$ python3 -q
>>> import numpy as np
>>> from numpy import linalg as LA
>>> np.set_printoptions(suppress=True, linewidth=100)
>>> tidy = lambda a: np.round(a, 2) + 0
>>> m1 = np.loadtxt("dump.csv", delimiter=",")
>>> m1
array([[ 1.,  0.,  2.,  1.,  0.,  0.,  0.,  0.],
       [ 0.,  1.,  0.,  0., -2., -2.,  0.,  1.],
       [-1.,  0., -2.,  0.,  0.,  0.,  0.,  0.],
       [-2.,  0., -1.,  0.,  0.,  0.,  0.,  0.],
       [ 0.,  2.,  0.,  0.,  2.,  2.,  0., -2.],
       [ 0., -1.,  0.,  0., -2.,  2.,  0.,  0.],
       [ 0.,  0.,  0.,  0.,  0.,  0., -1.,  0.],
       [ 0., -1.,  0.,  0., -2., -2.,  0.,  2.]])
>>> vec = np.array([2, 6, 0, 2, 3, 8, 9, 5])
>>> rhs = m1 @ vec
>>> rhs
array([  4., -11.,  -2.,  -4.,  24.,   4.,  -9., -18.])
>>> tidy(LA.solve(m1.T, m1[0]))
array([1., 0., 0., 0., 0., 0., 0., 0.])
>>> tidy(LA.solve(m1, -3 * rhs))
array([ -6., -18.,   0.,  -6.,  -9., -24., -27., -15.])
>>> tidy(LA.solve(m1, m1[:, 6]))
array([0., 0., 0., 0., 0., 0., 1., 0.])
>>> m1 @ m1
array([[ -3.,   0.,  -3.,   1.,   0.,   0.,   0.,   0.],
       [  0.,  -2.,   0.,   0.,  -4., -12.,   0.,   7.],
       [  1.,   0.,   2.,  -1.,   0.,   0.,   0.,   0.],
       [ -1.,   0.,  -2.,  -2.,   0.,   0.,   0.,   0.],
       [  0.,   6.,   0.,   0.,   0.,   8.,   0.,  -6.],
       [  0.,  -7.,   0.,   0.,  -6.,   2.,   0.,   3.],
       [  0.,   0.,   0.,   0.,   0.,   0.,   1.,   0.],
       [  0.,  -5.,   0.,   0.,  -2., -10.,   0.,   7.]])
>>> tidy(LA.det(m1))
np.float64(24.0)
>>> E = np.loadtxt("block13.csv", delimiter=",")
>>> E
array([[ -5.48, -14.87,   9.29],
       [ -4.51, -12.73,   7.95],
       [ -4.23, -12.1 ,   7.55],
       [ -1.98,  -6.98,   4.28],
       [ -1.56,  -6.01,   3.64],
       [ -1.53,  -5.94,   3.6 ],
       [ -0.74,  -4.01,   2.33],
       [  0.38,  -0.52,   0.03],
       [  0.32,  -0.1 ,  -0.18],
       [  0.03,   0.  ,  -0.03],
       [ -0.01,   0.  ,   0.01],
       [ -0.01,   0.  ,   0.01],
       [ -0.06,   0.  ,   0.06],
       [ -0.33,   0.12,   0.49],
       [ -0.37,   0.22,   0.6 ],
       [ -0.35,   0.7 ,   0.85],
       [ -0.21,   1.32,   0.97],
       [  0.22,   2.62,   0.98],
       [  1.03,   4.72,   0.74],
       [  1.49,   5.84,   0.55],
       [  1.5 ,   5.87,   0.55],
       [  2.52,   8.24,   0.05]])
>>> Xc = E - E.mean(axis=0)
>>> Uu, sig, VT = LA.svd(Xc, full_matrices=False)
>>> tidy(np.abs(VT[-1]))
array([0.96, 0.22, 0.19])
>>> tidy((sig ** 2).sum() ** 2 / (sig ** 4).sum())
np.float64(1.06)
>>> (np.sign(Uu[:, 0]) == np.sign(Uu[0, 0])).astype(int)
array([1, 1, 1, 1, 1, 1, 1, 0, 0, 0, 0, 0, 0, 0, 0, 0, 0, 0, 0, 0, 0, 0])
>>> tidy(Xc.mean(axis=0))
array([0., 0., 0.])
>>> J = np.array([[3, 3, 3, 3, 3, 3],
...     [3, 6, 6, 6, 6, 6],
...     [3, 6, 9, 9, 9, 9],
...     [3, 6, 9, 12, 12, 12],
...     [3, 6, 9, 12, 15, 15],
...     [3, 6, 9, 12, 15, 18]])
>>> W1 = np.array([[5, 4, 5], [5, 1, 5], [5, 1, 0], [2, 5, 1], [2, 0, 3], [4, 3, 4]])
>>> c = np.array([-3, -2, -3])
>>> hid = np.maximum(J @ W1 + c, 0)
>>> hid
array([[ 66,  40,  51],
       [120,  70,  90],
       [159,  97, 114],
       [183, 121, 138],
       [201, 130, 159],
       [213, 139, 171]])
>>> (hid > 0).mean(axis=0)
array([1., 1., 1.])
>>> Z = np.array([[7, 8, 1], [7, 2, 9], [2, 4, 0]])
>>> W1 @ Z
array([[73, 68, 41],
       [52, 62, 14],
       [42, 42, 14],
       [51, 30, 47],
       [20, 28,  2],
       [57, 54, 31]])
>>> (hid @ Z).round(6).argmax(axis=1)
array([0, 0, 0, 0, 0, 0])
>>> hid @ Z
array([[ 844,  812,  426],
       [1510, 1460,  750],
       [2020, 1922, 1032],
       [2404, 2258, 1272],
       [2635, 2504, 1371],
       [2806, 2666, 1464]])
>>> hat = hid @ LA.solve(hid.T @ hid, hid.T)
>>> tidy((np.eye(6) - hat) @ hid)
array([[0., 0., 0.],
       [0., 0., 0.],
       [0., 0., 0.],
       [0., 0., 0.],
       [0., 0., 0.],
       [0., 0., 0.]])
>>> tidy(np.trace(hat))
np.float64(3.0)
>>> tidy(hat @ hid[:, 0])
array([ 66., 120., 159., 183., 201., 213.])
>>> tidy(hat)
array([[ 0.1 ,  0.23,  0.08, -0.11,  0.09,  0.1 ],
       [ 0.23,  0.59,  0.32, -0.27,  0.1 ,  0.06],
       [ 0.08,  0.32,  0.65,  0.3 , -0.03, -0.17],
       [-0.11, -0.27,  0.3 ,  0.73,  0.12,  0.08],
       [ 0.09,  0.1 , -0.03,  0.12,  0.35,  0.44],
       [ 0.1 ,  0.06, -0.17,  0.08,  0.44,  0.58]])
>>> np.allclose(hat @ hat, hat)
True
>>> tidy(LA.eigvalsh(hat))
array([0., 0., 0., 1., 1., 1.])
>>> tidy(np.diag(hat))
array([0.1 , 0.59, 0.65, 0.73, 0.35, 0.58])
>>> np.abs(J).max()
np.int64(18)
>>> LA.matrix_rank(J)
np.int64(6)
>>> J.sum(axis=1)
array([18, 33, 45, 54, 60, 63])
>>> tidy(LA.norm(J))
np.float64(52.05)
>>> J.mean(axis=0)
array([ 3. ,  5.5,  7.5,  9. , 10. , 10.5])
>>> vec = np.array([0, -3, -1, 2, 3, 1])
>>> h1 = np.maximum(J @ vec, 0)
>>> h1
array([ 6, 12, 27, 45, 57, 60])
>>> tidy(np.tanh(J @ vec))
array([1., 1., 1., 1., 1., 1.])
>>> J * (h1 > 1e-9)[:, None]
array([[ 3,  3,  3,  3,  3,  3],
       [ 3,  6,  6,  6,  6,  6],
       [ 3,  6,  9,  9,  9,  9],
       [ 3,  6,  9, 12, 12, 12],
       [ 3,  6,  9, 12, 15, 15],
       [ 3,  6,  9, 12, 15, 18]])
>>> np.flatnonzero(h1 > 1e-9)
array([0, 1, 2, 3, 4, 5])
>>> evals, evecs = LA.eigh(J)
>>> vec = np.array([-1, -2, -1, 2, -2, -2])
>>> tidy(evecs * np.abs(evals) @ evecs.T)
array([[ 3.,  3.,  3.,  3.,  3.,  3.],
       [ 3.,  6.,  6.,  6.,  6.,  6.],
       [ 3.,  6.,  9.,  9.,  9.,  9.],
       [ 3.,  6.,  9., 12., 12., 12.],
       [ 3.,  6.,  9., 12., 15., 15.],
       [ 3.,  6.,  9., 12., 15., 18.]])
>>> tidy(LA.eigvalsh(J[1:, 1:]))
array([ 0.82,  1.11,  1.95,  5.36, 50.75])
>>> (np.sign(evecs[:, -1].round(6)) == np.sign(evecs[0, -1].round(6))).astype(int)
array([1, 1, 1, 1, 1, 1])
>>> np.abs(J).sum(axis=1).max(), tidy(np.abs(evals).max())
(np.int64(63), np.float64(51.62))
>>> data = np.loadtxt("x.csv", delimiter=",")
>>> tidy(data)
array([[1.  , 0.  , 0.  , 0.  , 0.  , 0.  , 0.  , 0.  , 0.  , 0.  ],
       [0.5 , 0.5 , 0.  , 0.  , 0.  , 0.  , 0.  , 0.  , 0.  , 0.  ],
       [0.  , 0.  , 0.5 , 0.  , 0.5 , 0.  , 0.  , 0.  , 0.  , 0.  ],
       [0.  , 0.2 , 0.2 , 0.4 , 0.  , 0.  , 0.2 , 0.  , 0.  , 0.  ],
       [0.  , 0.  , 0.  , 0.  , 0.25, 0.  , 0.25, 0.  , 0.25, 0.25],
       [0.  , 0.  , 0.33, 0.  , 0.  , 0.33, 0.  , 0.  , 0.33, 0.  ],
       [0.2 , 0.  , 0.2 , 0.  , 0.  , 0.  , 0.4 , 0.  , 0.2 , 0.  ],
       [0.2 , 0.2 , 0.  , 0.  , 0.  , 0.2 , 0.  , 0.2 , 0.  , 0.2 ],
       [0.  , 0.  , 0.  , 0.5 , 0.  , 0.  , 0.  , 0.  , 0.5 , 0.  ],
       [0.33, 0.  , 0.  , 0.  , 0.  , 0.  , 0.  , 0.  , 0.  , 0.67]])
>>> rng = np.random.default_rng(87456)
>>> idx = rng.permutation(10)
>>> idx
array([2, 9, 0, 8, 1, 6, 5, 7, 4, 3])
>>> other = data[idx][:, idx]
>>> tidy(np.diag(other))
array([0.5 , 0.67, 1.  , 0.5 , 0.5 , 0.4 , 0.33, 0.2 , 0.25, 0.4 ])
>>> np.trace(other)
np.float64(4.75)
>>> tidy(np.sort(np.abs(LA.eigvals(other))))
array([0.2 , 0.27, 0.27, 0.33, 0.5 , 0.53, 0.53, 0.67, 0.88, 1.  ])
>>> tidy(other)
array([[0.5 , 0.  , 0.  , 0.  , 0.  , 0.  , 0.  , 0.  , 0.5 , 0.  ],
       [0.  , 0.67, 0.33, 0.  , 0.  , 0.  , 0.  , 0.  , 0.  , 0.  ],
       [0.  , 0.  , 1.  , 0.  , 0.  , 0.  , 0.  , 0.  , 0.  , 0.  ],
       [0.  , 0.  , 0.  , 0.5 , 0.  , 0.  , 0.  , 0.  , 0.  , 0.5 ],
       [0.  , 0.  , 0.5 , 0.  , 0.5 , 0.  , 0.  , 0.  , 0.  , 0.  ],
       [0.2 , 0.  , 0.2 , 0.2 , 0.  , 0.4 , 0.  , 0.  , 0.  , 0.  ],
       [0.33, 0.  , 0.  , 0.33, 0.  , 0.  , 0.33, 0.  , 0.  , 0.  ],
       [0.  , 0.2 , 0.2 , 0.  , 0.2 , 0.  , 0.2 , 0.2 , 0.  , 0.  ],
       [0.  , 0.25, 0.  , 0.25, 0.  , 0.25, 0.  , 0.  , 0.25, 0.  ],
       [0.2 , 0.  , 0.  , 0.  , 0.2 , 0.2 , 0.  , 0.  , 0.  , 0.4 ]])
>>> idx = rng.permutation(10)
>>> other = data[:, idx] * rng.choice([-1, 1], 10)
>>> tidy(other)
array([[ 0.  ,  0.  , -1.  ,  0.  ,  0.  ,  0.  ,  0.  ,  0.  ,  0.  ,  0.  ],
       [-0.5 ,  0.  , -0.5 ,  0.  ,  0.  ,  0.  ,  0.  ,  0.  ,  0.  ,  0.  ],
       [ 0.  ,  0.  ,  0.  ,  0.  ,  0.  , -0.5 ,  0.  ,  0.  ,  0.  , -0.5 ],
       [-0.2 , -0.4 ,  0.  ,  0.  ,  0.  , -0.2 ,  0.  ,  0.  ,  0.2 ,  0.  ],
       [ 0.  ,  0.  ,  0.  ,  0.  , -0.25,  0.  ,  0.25,  0.  ,  0.25, -0.25],
       [ 0.  ,  0.  ,  0.  ,  0.  , -0.33, -0.33,  0.  , -0.33,  0.  ,  0.  ],
       [ 0.  ,  0.  , -0.2 ,  0.  , -0.2 , -0.2 ,  0.  ,  0.  ,  0.4 ,  0.  ],
       [-0.2 ,  0.  , -0.2 , -0.2 ,  0.  ,  0.  ,  0.2 , -0.2 ,  0.  ,  0.  ],
       [ 0.  , -0.5 ,  0.  ,  0.  , -0.5 ,  0.  ,  0.  ,  0.  ,  0.  ,  0.  ],
       [ 0.  ,  0.  , -0.33,  0.  ,  0.  ,  0.  ,  0.67,  0.  ,  0.  ,  0.  ]])
>>> Uu, _, VT = LA.svd(data.T @ other)
>>> tidy(Uu @ VT)
array([[ 0.,  0., -1.,  0.,  0.,  0.,  0.,  0.,  0.,  0.],
       [-1.,  0.,  0.,  0.,  0.,  0.,  0.,  0.,  0.,  0.],
       [ 0.,  0.,  0.,  0.,  0., -1.,  0.,  0.,  0.,  0.],
       [ 0., -1.,  0.,  0.,  0.,  0.,  0.,  0.,  0.,  0.],
       [ 0.,  0.,  0.,  0.,  0.,  0.,  0.,  0.,  0., -1.],
       [ 0.,  0.,  0.,  0.,  0.,  0.,  0., -1.,  0.,  0.],
       [ 0.,  0.,  0.,  0.,  0.,  0.,  0.,  0.,  1.,  0.],
       [ 0.,  0.,  0., -1.,  0.,  0.,  0.,  0.,  0.,  0.],
       [ 0.,  0.,  0.,  0., -1.,  0.,  0.,  0.,  0.,  0.],
       [ 0.,  0.,  0.,  0.,  0.,  0.,  1.,  0.,  0.,  0.]])
>>> tidy(LA.lstsq(data, other)[0])
array([[ 0.,  0., -1.,  0.,  0.,  0.,  0.,  0.,  0.,  0.],
       [-1.,  0.,  0.,  0.,  0.,  0.,  0.,  0.,  0.,  0.],
       [ 0.,  0.,  0.,  0.,  0., -1.,  0.,  0.,  0.,  0.],
       [ 0., -1.,  0.,  0.,  0.,  0.,  0.,  0.,  0.,  0.],
       [ 0.,  0.,  0.,  0.,  0.,  0.,  0.,  0.,  0., -1.],
       [ 0.,  0.,  0.,  0.,  0.,  0.,  0., -1.,  0.,  0.],
       [ 0.,  0.,  0.,  0.,  0.,  0.,  0.,  0.,  1.,  0.],
       [ 0.,  0.,  0., -1.,  0.,  0.,  0.,  0.,  0.,  0.],
       [ 0.,  0.,  0.,  0., -1.,  0.,  0.,  0.,  0.,  0.],
       [ 0.,  0.,  0.,  0.,  0.,  0.,  1.,  0.,  0.,  0.]])
